In [1]: import numpy as np

In [2]: import numpy.linalg as la

In [3]: np.set_printoptions(suppress=True, linewidth=100)

In [4]: def tidy(a):
   ...:     return np.round(a, 1) + 0
   ...: 

In [5]: E = np.loadtxt("block7.csv", delimiter=",")

In [6]: print(E)
[[ 0.  2. -2. -2. -2. -2.  2.  2.]
 [ 2.  3. -4. -4. -4. -4.  4.  4.]
 [-2. -4.  3.  4.  4.  4. -4. -4.]
 [-2. -4.  4.  3.  4.  4. -4. -4.]
 [-2. -4.  4.  4.  3.  4. -4. -4.]
 [-2. -4.  4.  4.  4.  3. -4. -4.]
 [ 2.  4. -4. -4. -4. -4.  3.  4.]
 [ 2.  4. -4. -4. -4. -4.  4.  3.]]

In [7]: print(tidy(np.abs(la.svd(E)[2][-1])))
[1.  0.1 0.1 0.1 0.1 0.1 0.1 0.1]

In [8]: print([round(float(x), 1) for x in la.svd(E, compute_uv=False)[:3]])
[28.0, 1.0, 1.0]

In [9]: other = la.inv(E)

In [10]: print(np.allclose(other, E.T))
False

In [11]: print(tidy(la.inv(other)))
[[ 0.  2. -2. -2. -2. -2.  2.  2.]
 [ 2.  3. -4. -4. -4. -4.  4.  4.]
 [-2. -4.  3.  4.  4.  4. -4. -4.]
 [-2. -4.  4.  3.  4.  4. -4. -4.]
 [-2. -4.  4.  4.  3.  4. -4. -4.]
 [-2. -4.  4.  4.  4.  3. -4. -4.]
 [ 2.  4. -4. -4. -4. -4.  3.  4.]
 [ 2.  4. -4. -4. -4. -4.  4.  3.]]

In [12]: print(tidy(E @ other))
[[1. 0. 0. 0. 0. 0. 0. 0.]
 [0. 1. 0. 0. 0. 0. 0. 0.]
 [0. 0. 1. 0. 0. 0. 0. 0.]
 [0. 0. 0. 1. 0. 0. 0. 0.]
 [0. 0. 0. 0. 1. 0. 0. 0.]
 [0. 0. 0. 0. 0. 1. 0. 0.]
 [0. 0. 0. 0. 0. 0. 1. 0.]
 [0. 0. 0. 0. 0. 0. 0. 1.]]

In [13]: print(tidy(other))
[[-1.   0.1 -0.1 -0.1 -0.1 -0.1  0.1  0.1]
 [ 0.1 -0.9 -0.1 -0.1 -0.1 -0.1  0.1  0.1]
 [-0.1 -0.1 -0.9  0.1  0.1  0.1 -0.1 -0.1]
 [-0.1 -0.1  0.1 -0.9  0.1  0.1 -0.1 -0.1]
 [-0.1 -0.1  0.1  0.1 -0.9  0.1 -0.1 -0.1]
 [-0.1 -0.1  0.1  0.1  0.1 -0.9 -0.1 -0.1]
 [ 0.1  0.1 -0.1 -0.1 -0.1 -0.1 -0.9  0.1]
 [ 0.1  0.1 -0.1 -0.1 -0.1 -0.1  0.1 -0.9]]
